$ ipython --no-banner

In [1]: import numpy as np

In [2]: import numpy.linalg as la

In [3]: np.set_printoptions(suppress=True, linewidth=160)

In [4]: def rnd(a):
   ...:     return np.round(a, 2) + 0
   ...: 

In [5]: J = np.load("out6.npy")

In [6]: J
Out[6]: 
array([[ 5, -2, -1],
       [ 9,  2,  3],
       [11,  4,  5],
       [ 6, -1,  0]])

In [7]: rnd(la.norm(J, 2) / la.norm(J))
Out[7]: np.float64(0.96)

In [8]: np.argsort(-la.norm(J, axis=0).round(6), kind="stable")[:3]
Out[8]: array([0, 2, 1])

In [9]: r = la.matrix_rank(J)

In [10]: r
Out[10]: np.int64(2)

In [11]: null = la.svd(J)[2][r:].T

In [12]: np.allclose(J @ null, 0)
Out[12]: True

In [13]: null.shape
Out[13]: (3, 1)

In [14]: rnd(J @ null)
Out[14]: 
array([[0.],
       [0.],
       [0.],
       [0.]])

In [15]: la.matrix_rank(J.T @ J), la.matrix_rank(J @ J.T)
Out[15]: (np.int64(2), np.int64(2))

In [16]: x = np.array([0, 1, 2])

In [17]: h1 = np.maximum(J @ x, 0)

In [18]: np.flatnonzero(h1 > 1e-9)
Out[18]: array([1, 2])

In [19]: np.maximum(J @ x, 0) - np.maximum(-J @ x, 0)
Out[19]: array([-4,  8, 14, -1])

In [20]: np.maximum(J @ (3 * x), 0)
Out[20]: array([ 0, 24, 42,  0])

In [21]: J.T @ h1
Out[21]: array([226,  72,  94])

In [22]: J * (h1 > 1e-9)[:, None]
Out[22]: 
array([[ 0,  0,  0],
       [ 9,  2,  3],
       [11,  4,  5],
       [ 0,  0,  0]])

In [23]: J - J[0]
Out[23]: 
array([[0, 0, 0],
       [4, 4, 4],
       [6, 6, 6],
       [1, 1, 1]])

In [24]: J.sum(axis=1)
Out[24]: array([ 2, 14, 20,  5])

In [25]: rnd(la.svd(J, compute_uv=False))
Out[25]: array([17.22,  5.14,  0.  ])

In [26]: rnd(la.norm(J))
Out[26]: np.float64(17.97)

In [27]: la.matrix_rank(J)
Out[27]: np.int64(2)

In [28]: np.count_nonzero(J)
Out[28]: np.int64(11)

In [29]: np.diff(J, axis=0)
Out[29]: 
array([[ 4,  4,  4],
       [ 2,  2,  2],
       [-5, -5, -5]])

In [30]: J.sum(axis=0)
Out[30]: array([31,  3,  7])

In [31]: m1 = np.array([[0.0, 2.0, 2.0, 0.0],
    ...:     [0.0, 0.0, -1.0, 0.0],
    ...:     [2.0, 0.0, 2.0, 0.0],
    ...:     [0.0, 0.0, 0.0, 1.0]])

In [32]: rnd(la.det(m1[::-1]))
Out[32]: np.float64(-4.0)

In [33]: np.kron(np.eye(2, dtype=int), m1)
Out[33]: 
array([[ 0.,  2.,  2.,  0.,  0.,  0.,  0.,  0.],
       [ 0.,  0., -1.,  0.,  0.,  0., -0.,  0.],
       [ 2.,  0.,  2.,  0.,  0.,  0.,  0.,  0.],
       [ 0.,  0.,  0.,  1.,  0.,  0.,  0.,  0.],
       [ 0.,  0.,  0.,  0.,  0.,  2.,  2.,  0.],
       [ 0.,  0., -0.,  0.,  0.,  0., -1.,  0.],
       [ 0.,  0.,  0.,  0.,  2.,  0.,  2.,  0.],
       [ 0.,  0.,  0.,  0.,  0.,  0.,  0.,  1.]])

In [34]: rnd(la.eigvals(m1))
Out[34]: array([ 2.9 , -1.71,  0.81,  1.  ])

In [35]: W0 = np.loadtxt("m.csv", delimiter=",")

In [36]: W0
Out[36]: 
array([[-2.68, -0.92,  0.  ],
       [-0.47, -3.97,  0.8 ],
       [-1.19,  4.75,  0.92],
       [-0.6 ,  4.12,  1.3 ],
       [-2.04, -3.25,  2.01],
       [-1.47,  0.02, -5.04],
       [ 1.09,  1.62,  1.93],
       [-2.36, -4.8 ,  1.18],
       [ 5.47,  1.74,  3.11],
       [ 2.71, -1.63,  2.06],
       [-6.37,  0.15,  1.91],
       [-0.81,  0.21, -2.16],
       [-6.89,  1.8 ,  1.05],
       [ 2.02,  0.03,  2.25]])

In [37]: Ac = W0 - W0.mean(axis=0)

In [38]: V = la.svd(Ac)[2][:2]

In [39]: Y = Ac - Ac @ V.T @ V

In [40]: rnd(np.diag(V.T @ V))
Out[40]: array([0.95, 1.  , 0.05])

In [41]: rnd((Ac @ V.T).std(axis=0))
Out[41]: array([3.22, 2.67])

In [42]: la.norm(Y, axis=1).round(6).argmax()
Out[42]: np.int64(5)

In [43]: rnd(Y.std(axis=0))
Out[43]: array([0.45, 0.02, 1.87])

In [44]: rnd(np.cov(Ac @ V.T, rowvar=False))
Out[44]: 
array([[11.18,  0.  ],
       [ 0.  ,  7.7 ]])

In [45]: Y = la.invert(m1)
Traceback (most recent call last):
  Cell In[45], line 1
    Y = la.invert(m1)
AttributeError: module 'numpy.linalg' has no attribute 'invert'


In [46]: Y = la.inv(m1)

In [47]: rnd(la.det(m1) * la.det(Y))
Out[47]: np.float64(1.0)

In [48]: rnd(la.inv(Y))
Out[48]: 
array([[ 0.,  2.,  2.,  0.],
       [ 0.,  0., -1.,  0.],
       [ 2.,  0.,  2.,  0.],
       [ 0.,  0.,  0.,  1.]])

In [49]: Ac = (W0 - W0.mean(axis=0)) / W0.std(axis=0)

In [50]: np.argwhere(np.abs(Ac) > 2)
Out[50]: 
array([[5, 2],
       [8, 0]])

In [51]: rnd(Ac.std(axis=0))
Out[51]: array([1., 1., 1.])

In [52]: c = la.lstsq(np.delete(Ac, 0, axis=1), Ac[:, 0])[0]

In [53]: rnd(1 - np.var(Ac[:, 0] - np.delete(Ac, 0, axis=1) @ c))
Out[53]: np.float64(0.06)

In [54]: np.abs(c).argmax()
Out[54]: np.int64(1)

In [55]: Ac = W0 - W0.mean(axis=0)

In [56]: left, s, Vh = la.svd(Ac, full_matrices=False)

In [57]: la.matrix_rank(Ac)
Out[57]: np.int64(3)

In [58]: rnd(Ac.mean(axis=0))
Out[58]: array([0., 0., 0.])

In [59]: data = np.load("test14.npy")

In [60]: rnd(data)
Out[60]: 
array([[-0.66, -0.24, -0.71],
       [-0.24,  0.97, -0.1 ],
       [-0.71, -0.1 ,  0.69]])

In [61]: rng = np.random.default_rng(307)

In [62]: z = rng.permutation(3)

In [63]: Y = data[:, z] * rng.choice([-1, 1], 3)

In [64]: rnd(Y)
Out[64]: 
array([[ 0.24, -0.71,  0.66],
       [-0.97, -0.1 ,  0.24],
       [ 0.1 ,  0.69,  0.71]])

In [65]: left, _, Vh = la.svd(data.T @ Y)

In [66]: rnd(left @ Vh)
Out[66]: 
array([[ 0.,  0., -1.],
       [-1.,  0.,  0.],
       [ 0.,  1.,  0.]])

In [67]: rnd(la.lstsq(data, Y)[0])
Out[67]: 
array([[ 0.,  0., -1.],
       [-1.,  0.,  0.],
       [ 0.,  1.,  0.]])

In [68]: t = rng.uniform(0, 2 * np.pi, 21)

In [69]: O, _ = la.qr(np.array([[-0.7, -0.7], [0.8, 0.3], [0.5, -1.6], [0.5, 0.7]]))

In [70]: M = 5 * np.c_[np.cos(t), np.sin(t)] @ O.T

In [71]: rnd(M)
Out[71]: 
array([[-1.37,  2.33,  4.15,  0.68],
       [-1.83,  0.78, -4.21,  1.83],
       [-3.05,  2.58, -1.62,  2.54],
       [ 3.14, -2.89,  0.66, -2.52],
       [-0.09,  1.24,  4.83, -0.39],
       [-1.56,  0.46, -4.43,  1.64],
       [-2.92,  3.16,  1.35,  2.16],
       [ 3.13, -2.84,  0.84, -2.53],
       [-1.44,  2.37,  4.09,  0.74],
       [ 2.2 , -2.89, -3.13, -1.42],
       [-3.12,  2.81, -0.95,  2.53],
       [-0.05,  1.2 ,  4.84, -0.42],
       [-2.01,  2.77,  3.43,  1.24],
       [ 3.11, -3.07, -0.2 , -2.42],
       [ 2.56, -1.74,  3.17, -2.31],
       [-0.28,  1.42,  4.78, -0.23],
       [-2.86,  2.2 , -2.43,  2.47],
       [ 2.19, -1.23,  3.79, -2.08],
       [-3.14,  3.  , -0.22,  2.47],
       [ 2.23, -1.28,  3.73, -2.1 ],
       [ 2.87, -2.23,  2.37, -2.47]])

In [72]: left, s, Vh = la.svd(M)

In [73]: V = Vh[:(s > 1e-8).sum()]

In [74]: x = M[17] + 3 * M[3] + rng.integers(2) * np.eye(4)[2]

In [75]: rnd(x)
Out[75]: array([11.61, -9.92,  6.78, -9.63])

In [76]: la.matrix_rank(np.vstack([M, x]))
Out[76]: np.int64(3)

In [77]: rnd(np.diag(V.T @ V))
Out[77]: array([0.39, 0.4 , 0.95, 0.26])

In [78]: rnd(V.T @ V)
Out[78]: 
array([[ 0.39, -0.37,  0.06, -0.31],
       [-0.37,  0.4 ,  0.17,  0.27],
       [ 0.06,  0.17,  0.95, -0.14],
       [-0.31,  0.27, -0.14,  0.26]])

In [79]: np.allclose(V.T @ V @ x, x)
Out[79]: False

In [80]: np.unique(J.round(6), axis=0).shape
Out[80]: (4, 3)

In [81]: rnd(J @ la.pinv(J) @ J)
Out[81]: 
array([[ 5., -2., -1.],
       [ 9.,  2.,  3.],
       [11.,  4.,  5.],
       [ 6., -1.,  0.]])

In [82]: z = M[:, 2] > np.median(M[:, 2])

In [83]: r0 = M[z].mean(axis=0) - M[~z].mean(axis=0)

In [84]: rnd(r0)
Out[84]: array([ 1.09,  0.18,  5.22, -1.35])

In [85]: np.argsort(-np.abs(r0).round(6), kind="stable")
Out[85]: array([2, 3, 0, 1])

In [86]: z.astype(int)
Out[86]: array([1, 0, 0, 0, 1, 0, 0, 0, 1, 0, 0, 1, 1, 0, 1, 1, 0, 1, 0, 1, 1])

In [87]: ((M - M.mean(axis=0)) @ r0 > 0).astype(int)
Out[87]: array([1, 0, 0, 1, 1, 0, 0, 1, 1, 0, 0, 1, 1, 0, 1, 1, 0, 1, 0, 1, 1])

In [88]: A = np.load("sample5.npy")

In [89]: rnd(A)
Out[89]: 
array([[ 1.  ,  0.  ,  0.  ,  0.  ,  0.  ],
       [ 0.  ,  1.  ,  0.  ,  0.  ,  0.  ],
       [ 0.  ,  0.  ,  0.31,  0.  ,  0.95],
       [ 0.  ,  0.  ,  0.  ,  1.  ,  0.  ],
       [ 0.  ,  0.  , -0.95,  0.  ,  0.31]])

In [90]: hat = np.triu(np.array([[4, 8, 2, 1, 3],
    ...:     [5, 4, -8, -2, -9],
    ...:     [2, -8, -1, -8, -8],
    ...:     [-5, 1, 5, -2, -8],
    ...:     [-7, -1, 4, -9, -3]]), 1) + np.eye(5)

In [91]: Y = hat @ A @ la.inv(hat)

In [92]: rnd(la.det(Y))
Out[92]: np.float64(1.0)

In [93]: la.matrix_rank(Y)
Out[93]: np.int64(5)

In [94]: rnd(np.poly(Y))
Out[94]: array([ 1.  , -3.62,  5.85, -5.85,  3.62, -1.  ])

In [95]: x = np.array([-5, -3, 5, 1, 4])

In [96]: [p for p in range(1, 25) if np.allclose(la.matrix_power(A, p), np.eye(5))]
Out[96]: [5, 10, 15, 20]

In [97]: 5 - la.matrix_rank(A - np.eye(5), tol=1e-8)
Out[97]: np.int64(3)

In [98]: rnd(np.sort(np.abs(np.degrees(np.angle(la.eigvals(A))))))
Out[98]: array([ 0.,  0.,  0., 72., 72.])

In [99]: rnd(la.inv(A))
Out[99]: 
array([[ 1.  ,  0.  ,  0.  ,  0.  ,  0.  ],
       [ 0.  ,  1.  ,  0.  ,  0.  ,  0.  ],
       [ 0.  ,  0.  ,  0.31,  0.  , -0.95],
       [ 0.  ,  0.  ,  0.  ,  1.  ,  0.  ],
       [ 0.  ,  0.  ,  0.95,  0.  ,  0.31]])

In [100]: rnd(np.abs(la.eigvals(A)))
Out[100]: array([1., 1., 1., 1., 1.])

In [101]: rnd(la.det(A))
Out[101]: np.float64(1.0)

In [102]: rnd(A.T @ (A @ x))
Out[102]: array([-5., -3.,  5.,  1.,  4.])

In [103]: rnd(la.norm(x)), rnd(la.norm(A @ x))
Out[103]: (np.float64(8.72), np.float64(8.72))

In [104]: Y = np.array([[2, 3, 3, 1], [0, 2, 1, 1], [3, 2, 2, 3], [3, 1, 2, 2]])

In [105]: X = np.triu(Y)

In [106]: X
Out[106]: 
array([[2, 3, 3, 1],
       [0, 2, 1, 1],
       [0, 0, 2, 3],
       [0, 0, 0, 2]])

In [107]: evals, V = la.eig(X)

In [108]: rnd(np.sort(la.eigvals(X @ X)))
Out[108]: array([4., 4., 4., 4.])

In [109]: X @ V[:, 0] - evals[0] * V[:, 0]
Out[109]: array([0., 0., 0., 0.])

In [110]: rnd(np.sort(la.eigvals(X.T)))
Out[110]: array([2., 2., 2., 2.])
